>>> import numpy as np
>>> np.set_printoptions(suppress=True, linewidth=100)
>>> rnd = lambda a: np.round(a, 1) + 0
>>> M = np.loadtxt("dump.csv", delimiter=",")
>>> M
array([[-2.3, -0.5,  3.1,  4.6,  0.1, -2.1, -1.6],
       [-2.7, -1.6, -2.3, -2.4, -1.7, -2.4,  2.9],
       [ 1.9, -0.9, -3.3, -7.3, -3.2,  5.2,  1.6],
       [-2. , -1.6, -4.5, -4.3, -2.5, -0.1,  3. ],
       [-0.5,  0.6,  3. ,  1.5,  2.6,  1.5,  2.6],
       [ 3.2, -0.7, -1.4,  0.1,  1.7,  2.9, -0.6],
       [ 0.4, -0.4,  0. , -1.2,  0.1,  2.9,  0.7],
       [-3. ,  1.3, -3.4,  0.9,  2.5, -9.6, -1.3],
       [-3.3, -1. ,  1.4,  1.4, -1.8,  1.4,  2.5],
       [ 2.2, -1.5,  0.4,  2. ,  3. , -3.7, -3.2],
       [-0.1,  0.1, -0.8,  0.4,  0.6, -7.8, -2.7],
       [-2.6, -2.2, -2.4, -3.7, -2.9,  0.2,  3.9],
       [-2.1, -0.1,  0.9,  0.4, -1.3,  0.5,  2.6],
       [ 3.3,  0.6, -0.2,  0.3,  0. ,  3.5, -0.9],
       [-0.3,  0.1, -1. ,  2.3, -2. , -0.6, -0.5],
       [ 2.4,  0.4,  1.9,  0.6,  2.1, -0.4, -2.2],
       [-2.8, -0.3,  2.1,  0.9, -0.5,  2.4,  3.9]])
>>> x0 = np.array([-2, 2, 2, 2, 2, 0, 0])
>>> h = np.maximum(M @ x0, 0)
>>> rnd(np.tanh(M @ x0))
array([ 1. , -1. , -1. , -1. ,  1. , -1. , -1. ,  1. ,  1. ,  1. ,  0.7, -1. ,  1. , -1. , -0.5,
        1. ,  1. ])
>>> M * (h > 1e-9)[:, None]
array([[-2.3, -0.5,  3.1,  4.6,  0.1, -2.1, -1.6],
       [-0. , -0. , -0. , -0. , -0. , -0. ,  0. ],
       [ 0. , -0. , -0. , -0. , -0. ,  0. ,  0. ],
       [-0. , -0. , -0. , -0. , -0. , -0. ,  0. ],
       [-0.5,  0.6,  3. ,  1.5,  2.6,  1.5,  2.6],
       [ 0. , -0. , -0. ,  0. ,  0. ,  0. , -0. ],
       [ 0. , -0. ,  0. , -0. ,  0. ,  0. ,  0. ],
       [-3. ,  1.3, -3.4,  0.9,  2.5, -9.6, -1.3],
       [-3.3, -1. ,  1.4,  1.4, -1.8,  1.4,  2.5],
       [ 2.2, -1.5,  0.4,  2. ,  3. , -3.7, -3.2],
       [-0.1,  0.1, -0.8,  0.4,  0.6, -7.8, -2.7],
       [-0. , -0. , -0. , -0. , -0. ,  0. ,  0. ],
       [-2.1, -0.1,  0.9,  0.4, -1.3,  0.5,  2.6],
       [ 0. ,  0. , -0. ,  0. ,  0. ,  0. , -0. ],
       [-0. ,  0. , -0. ,  0. , -0. , -0. , -0. ],
       [ 2.4,  0.4,  1.9,  0.6,  2.1, -0.4, -2.2],
       [-2.8, -0.3,  2.1,  0.9, -0.5,  2.4,  3.9]])
>>> rnd(h)
array([19.2,  0. ,  0. ,  0. , 16.4,  0. ,  0. ,  8.6,  6.6,  3.4,  0.8,  0. ,  4. ,  0. ,  0. ,
        5.2, 10. ])
>>> rnd(np.maximum(M @ x0, 0) - np.maximum(-M @ x0, 0))
array([ 19.2, -10.6, -33.2, -21.8,  16.4,  -7. ,  -3.8,   8.6,   6.6,   3.4,   0.8, -17.2,   4. ,
        -5.2,  -0.6,   5.2,  10. ])
>>> data = np.loadtxt("mat.csv", delimiter=",")
>>> rnd(data)
array([[ 2.1, -1.1, -1.1, -0.3, -0.4,  0.9,  0.8,  0.3, -1.1, -0.9,  0. , -0.1, -0.3],
       [-1.1,  2.2, -0.2, -0.6,  0.5,  0.2,  0.7,  1. , -0.9, -0.6, -0.5, -0.7,  0.1],
       [-1.1, -0.2,  0.3,  0.8, -1.5,  0.3,  1.5,  0.1, -0.6, -1. , -0.7,  0. ,  0.3],
       [-0.3, -0.6,  0.8,  1.2, -0.1, -0.2, -1.5,  1.1,  0.2, -1.1,  0.6,  1.2,  1.2],
       [-0.4,  0.5, -1.5, -0.1,  3.2,  1.4, -0.5,  0.2,  0.4,  0. , -0.7,  0.7, -0.1],
       [ 0.9,  0.2,  0.3, -0.2,  1.4,  2.1,  0. , -0.4, -0.1,  0.8, -0.2, -1.2,  0.1],
       [ 0.8,  0.7,  1.5, -1.5, -0.5,  0. ,  2.9,  0.6,  1.3,  1. ,  0.1,  0.2,  0.4],
       [ 0.3,  1. ,  0.1,  1.1,  0.2, -0.4,  0.6,  1.2,  0. ,  0.3,  0.6,  0.6,  0. ],
       [-1.1, -0.9, -0.6,  0.2,  0.4, -0.1,  1.3,  0. ,  1.9,  0.1,  0.6, -0.4,  0.2],
       [-0.9, -0.6, -1. , -1.1,  0. ,  0.8,  1. ,  0.3,  0.1,  1.5,  0.5,  0.3,  0.6],
       [ 0. , -0.5, -0.7,  0.6, -0.7, -0.2,  0.1,  0.6,  0.6,  0.5,  2.2,  0.1, -1. ],
       [-0.1, -0.7,  0. ,  1.2,  0.7, -1.2,  0.2,  0.6, -0.4,  0.3,  0.1,  0.7,  0. ],
       [-0.3,  0.1,  0.3,  1.2, -0.1,  0.1,  0.4,  0. ,  0.2,  0.6, -1. ,  0. ,  1.4]])
>>> ev, evecs = np.linalg.eigh(data)
>>> x0 = np.array([2, 1, -1, -2, -1, -1, 2, 1, -2, 2, -1, 0, -1])
>>> rnd(np.abs(data).sum(axis=1).max()), rnd(np.abs(ev).max())
(np.float64(11.4), np.float64(5.0))
>>> rnd(x0 @ data @ x0)
np.float64(84.5)
